>>> import numpy as np
>>> np.set_printoptions(precision=1, suppress=True, linewidth=100)
>>> mat = np.load("arr.npy")
>>> mat
array([[ -2,  -2,  -2,  -2,  -2,  -2,  -2,  -2,  -2],
       [ -2,  -4,  -4,  -4,  -4,  -4,  -4,  -4,  -4],
       [ -2,  -4,  -6,  -6,  -6,  -6,  -6,  -6,  -6],
       [ -2,  -4,  -6,  -8,  -8,  -8,  -8,  -8,  -8],
       [ -2,  -4,  -6,  -8, -10, -10, -10, -10, -10],
       [ -2,  -4,  -6,  -8, -10, -12, -12, -12, -12],
       [ -2,  -4,  -6,  -8, -10, -12, -14, -14, -14],
       [ -2,  -4,  -6,  -8, -10, -12, -14, -16, -16],
       [ -2,  -4,  -6,  -8, -10, -12, -14, -16, -18]])
>>> rng = np.random.default_rng(885704)
>>> labels = rng.permutation(9)
>>> out = mat[:, labels] * rng.choice([-1, 1], 9)
>>> out
array([[  2,   2,   2,  -2,  -2,   2,  -2,   2,  -2],
       [  4,   4,   4,  -4,  -4,   4,  -2,   4,  -4],
       [  6,   6,   6,  -6,  -6,   4,  -2,   6,  -6],
       [  8,   6,   8,  -8,  -8,   4,  -2,   8,  -8],
       [ 10,   6,  10, -10,  -8,   4,  -2,  10, -10],
       [ 12,   6,  12, -12,  -8,   4,  -2,  12, -10],
       [ 14,   6,  14, -12,  -8,   4,  -2,  14, -10],
       [ 16,   6,  14, -12,  -8,   4,  -2,  16, -10],
       [ 18,   6,  14, -12,  -8,   4,  -2,  16, -10]])
>>> left, _, Vt = np.linalg.svd(mat.T @ out)
>>> np.round(left @ Vt, 1) + 0
array([[ 0.,  0.,  0.,  0.,  0.,  0.,  1.,  0.,  0.],
       [ 0.,  0.,  0.,  0.,  0., -1.,  0.,  0.,  0.],
       [ 0., -1.,  0.,  0.,  0.,  0.,  0.,  0.,  0.],
       [ 0.,  0.,  0.,  0.,  1.,  0.,  0.,  0.,  0.],
       [ 0.,  0.,  0.,  0.,  0.,  0.,  0.,  0.,  1.],
       [ 0.,  0.,  0.,  1.,  0.,  0.,  0.,  0.,  0.],
       [ 0.,  0., -1.,  0.,  0.,  0.,  0.,  0.,  0.],
       [ 0.,  0.,  0.,  0.,  0.,  0.,  0., -1.,  0.],
       [-1.,  0.,  0.,  0.,  0.,  0.,  0.,  0.,  0.]])
>>> u = np.array([2, 2, -2, 1, 1, 1, -1, 4, -2])
>>> out = mat + np.outer(u, np.eye(9)[6])
>>> out
array([[ -2.,  -2.,  -2.,  -2.,  -2.,  -2.,   0.,  -2.,  -2.],
       [ -2.,  -4.,  -4.,  -4.,  -4.,  -4.,  -2.,  -4.,  -4.],
       [ -2.,  -4.,  -6.,  -6.,  -6.,  -6.,  -8.,  -6.,  -6.],
       [ -2.,  -4.,  -6.,  -8.,  -8.,  -8.,  -7.,  -8.,  -8.],
       [ -2.,  -4.,  -6.,  -8., -10., -10.,  -9., -10., -10.],
       [ -2.,  -4.,  -6.,  -8., -10., -12., -11., -12., -12.],
       [ -2.,  -4.,  -6.,  -8., -10., -12., -15., -14., -14.],
       [ -2.,  -4.,  -6.,  -8., -10., -12., -10., -16., -16.],
       [ -2.,  -4.,  -6.,  -8., -10., -12., -16., -16., -18.]])
>>> np.linalg.matrix_rank(out - mat)
np.int64(1)
>>> np.linalg.matrix_rank(np.linalg.inv(out) - np.linalg.inv(mat), tol=1e-8)
np.int64(1)
>>> x = np.array([-5, 1, -4, 0, 4, -1, -1, 4, -3])
>>> target = out @ x
>>> target
array([ 8.,  8., 14.,  5., -1.,  1.,  3., -4.,  8.])
>>> np.round(np.linalg.solve(out, target), 1) + 0
array([-5.,  1., -4.,  0.,  4., -1., -1.,  4., -3.])
>>> np.linalg.solve(out, out[:, 4])
array([-0., -0., -0., -0.,  1., -0., -0., -0.,  0.])
>>> np.round(np.linalg.solve(out, 2 * target), 1) + 0
array([-10.,   2.,  -8.,   0.,   8.,  -2.,  -2.,   8.,  -6.])
>>> w, vecs = np.linalg.eigh(mat)
>>> x = np.array([1, 1, 3, 2, 0, 0, 3, 0, 1])
>>> np.round(x @ mat @ x / (x @ x), 1), round(w[0], 1), round(w[-1], 1)
(np.float64(-31.0), np.float64(-73.3), np.float64(-0.5))
>>> np.abs(mat).sum(axis=1).max(), np.round(np.abs(w).max(), 1)
(np.int64(90), np.float64(73.3))
